% python3 -q
>>> import numpy as np
>>> from numpy import linalg as LA
>>> np.set_printoptions(precision=2, suppress=True, linewidth=120, floatmode="fixed")
>>> K = np.arange(15).reshape(5, 3) + -1
>>> K
array([[-1,  0,  1],
       [ 2,  3,  4],
       [ 5,  6,  7],
       [ 8,  9, 10],
       [11, 12, 13]])
>>> # null space of dimension 1
>>> rng = np.random.default_rng(3355)
>>> other = K + rng.integers(-2, 3, (5, 2)) @ rng.integers(-2, 3, (2, 3))
>>> other
array([[-5,  2, -1],
       [ 1,  5,  2],
       [ 9,  4,  9],
       [ 5, 12,  7],
       [12, 10, 15]])
>>> np.abs(other - K).sum(axis=1)
array([8, 5, 8, 9, 5])
>>> np.round(LA.svd(other - K, compute_uv=False), 2) + 0
array([9.36, 2.31, 0.00])
>>> f = np.array([-2, -3])
>>> np.cross(other[2, :3], other[1, :3])
array([-37,  -9,  41])
>>> np.array([np.convolve(row, f, "same") for row in other])
array([[ 10,  11,  -4],
       [ -2, -13, -19],
       [-18, -35, -30],
       [-10, -39, -50],
       [-24, -56, -60]])
>>> np.correlate(other[2], other[1], "full")
array([18, 53, 47, 49,  9])
>>> np.polyval(f, other[2])
array([-21, -11, -21])
>>> other = np.array([[0.6], [-1.6], [0.8]])
>>> Z = np.array([[0.1, 1.7, 0.0]])
>>> feats = other @ Z
>>> feats
array([[ 0.06,  1.02,  0.00],
       [-0.16, -2.72,  0.00],
       [ 0.08,  1.36,  0.00]])
>>> # rows and columns are dependent
>>> np.kron(np.eye(2, dtype=int), feats)
array([[ 0.06,  1.02,  0.00,  0.00,  0.00,  0.00],
       [-0.16, -2.72,  0.00, -0.00, -0.00,  0.00],
       [ 0.08,  1.36,  0.00,  0.00,  0.00,  0.00],
       [ 0.00,  0.00,  0.00,  0.06,  1.02,  0.00],
       [-0.00, -0.00,  0.00, -0.16, -2.72,  0.00],
       [ 0.00,  0.00,  0.00,  0.08,  1.36,  0.00]])
>>> np.round(LA.det(feats.T), 2)
np.float64(0.0)
>>> np.round(np.poly(feats), 2) + 0
array([1.00, 2.66, 0.00, 0.00])
>>> f, r1 = feats[0], feats[1]
>>> round(float(f @ f), 2)
1.04
>>> p = (f @ r1) / (f @ f) * f
>>> p
array([-0.16, -2.72, -0.00])
>>> round(float((r1 - p) @ f), 2)
-0.0
>>> np.round(LA.norm(f + r1) ** 2 + LA.norm(f - r1) ** 2, 2)
np.float64(16.94)
>>> W0 = np.array([[1, 0, 0], [0, 0, 1], [0, 1, 0]])
>>> W0
array([[1, 0, 0],
       [0, 0, 1],
       [0, 1, 0]])
>>> # orthonormal columns
>>> ev, V = LA.eigh(W0)
>>> ev.sum(), np.trace(W0)
(np.float64(1.0), np.int64(1))
>>> LA.svd(W0, compute_uv=False)
array([1.00, 1.00, 1.00])
>>> np.unique(ev.round(6) + 0, return_counts=True)[1]
array([1, 2])
>>> LA.eigvalsh(W0 @ W0)
array([1.00, 1.00, 1.00])
>>> ev
array([-1.00,  1.00,  1.00])
>>> LA.eigvalsh(W0 + 5 * np.eye(3))
array([4.00, 6.00, 6.00])
>>> W0 @ np.ones(3)
array([1.00, 1.00, 1.00])
>>> LA.matrix_power(W0, 100)
array([[1, 0, 0],
       [0, 1, 0],
       [0, 0, 1]])
>>> np.sort(np.abs(LA.eigvals(W0)))[::-1]
array([1.00, 1.00, 1.00])
>>> W0.sum(axis=1)
array([1, 1, 1])
>>> p = np.eye(3)[2]
>>> for _ in range(6):
...     p = p @ W0
...     print(p.round(2))
... 
[0.00 1.00 0.00]
[0.00 0.00 1.00]
[0.00 1.00 0.00]
[0.00 0.00 1.00]
[0.00 1.00 0.00]
[0.00 0.00 1.00]
>>> other = W0[0, 0] * W0[1:] - np.outer(W0[1:, 0], W0[0])
>>> other
array([[0, 0, 1],
       [0, 1, 0]])
>>> W0[:, 0] / W0[0, 0]
array([1.00, 0.00, 0.00])
>>> np.flatnonzero(~other.round(6).any(axis=1))
array([], dtype=int64)
>>> LA.matrix_rank(other), LA.matrix_rank(W0)
(np.int64(2), np.int64(3))
>>> lab = rng.permutation(3)
>>> other = W0[:, lab] * rng.choice([-1, 1], 3)
>>> other
array([[0, 1, 0],
       [0, 0, 1],
       [1, 0, 0]])
>>> U, _, vt = LA.svd(W0.T @ other)
>>> U @ vt
array([[0.00, 1.00, 0.00],
       [1.00, 0.00, 0.00],
       [0.00, 0.00, 1.00]])
>>> lab
array([1, 0, 2])
>>> F = np.load("dump.npy")
>>> F
array([[ 6, 20, 33, 46],
       [ 0, 20,  0,  6],
       [ 0, 23,  0, 22],
       [12,  3, 14, 22],
       [ 0, 43,  0, 22],
       [11,  0,  6, 14],
       [ 0, 21, 20, 38],
       [ 0, 25,  0,  6],
       [25,  0,  0,  0],
       [ 0,  6,  0,  0],
       [ 3,  8,  9, 22],
       [ 7,  0,  0,  0],
       [33,  0,  0,  0],
       [ 0, 16,  0,  0],
       [10,  0,  0,  6],
       [ 0, 52,  0, 30],
       [27,  0,  0,  0],
       [ 0, 38,  0, 22],
       [34,  0,  0,  0],
       [ 0, 26, 15, 38],
       [ 0, 47,  0, 30],
       [ 0, 22,  7, 30],
       [45,  0, 10,  0],
       [21,  0, 19, 22],
       [ 0, 21, 20, 38],
       [ 0,  0,  0,  0],
       [ 0,  2,  0,  0],
       [22,  2, 27, 30]])
>>> # row 24 repeats row 6
>>> O, V = LA.qr(F[:, :1])[0], LA.qr(F[:, 1:])[0]
>>> sv = LA.svd(O.T @ V, compute_uv=False)
>>> sv
array([0.44])
>>> np.degrees(np.arccos(sv.clip(0, 1)))
array([64.17])
>>> other = np.c_[F[:, :3] @ np.array([[0, 1, 1], [3, 0, 2], [0, 1, 3]]), np.array([-1, -1, -2, -1, 1, -1, 2, -2, -3, 2, 0, -2, 3, 3, -2, -2, -2, 0, 1, 0, 1, 3, 3, 2, -3, 2, 0, 0])]
>>> other
array([[ 60,  39, 145,  -1],
       [ 60,   0,  40,  -1],
       [ 69,   0,  46,  -2],
       [  9,  26,  60,  -1],
       [129,   0,  86,   1],
       [  0,  17,  29,  -1],
       [ 63,  20, 102,   2],
       [ 75,   0,  50,  -2],
       [  0,  25,  25,  -3],
       [ 18,   0,  12,   2],
       [ 24,  12,  46,   0],
       [  0,   7,   7,  -2],
       [  0,  33,  33,   3],
       [ 48,   0,  32,   3],
       [  0,  10,  10,  -2],
       [156,   0, 104,  -2],
       [  0,  27,  27,  -2],
       [114,   0,  76,   0],
       [  0,  34,  34,   1],
       [ 78,  15,  97,   0],
       [141,   0,  94,   1],
       [ 66,   7,  65,   3],
       [  0,  55,  75,   3],
       [  0,  40,  78,   2],
       [ 63,  20, 102,  -3],
       [  0,   0,   0,   2],
       [  6,   0,   4,   0],
       [  6,  49, 107,   0]])
>>> LA.matrix_rank(np.c_[F, other])
np.int64(5)
>>> np.round(LA.lstsq(F, other[:, 0])[0], 2) + 0
array([0.00, 3.00, 0.00, 0.00])
>>> np.round(LA.norm(other - F @ LA.lstsq(F, other)[0], axis=0), 2) + 0
array([0.00, 0.00, 0.00, 9.75])
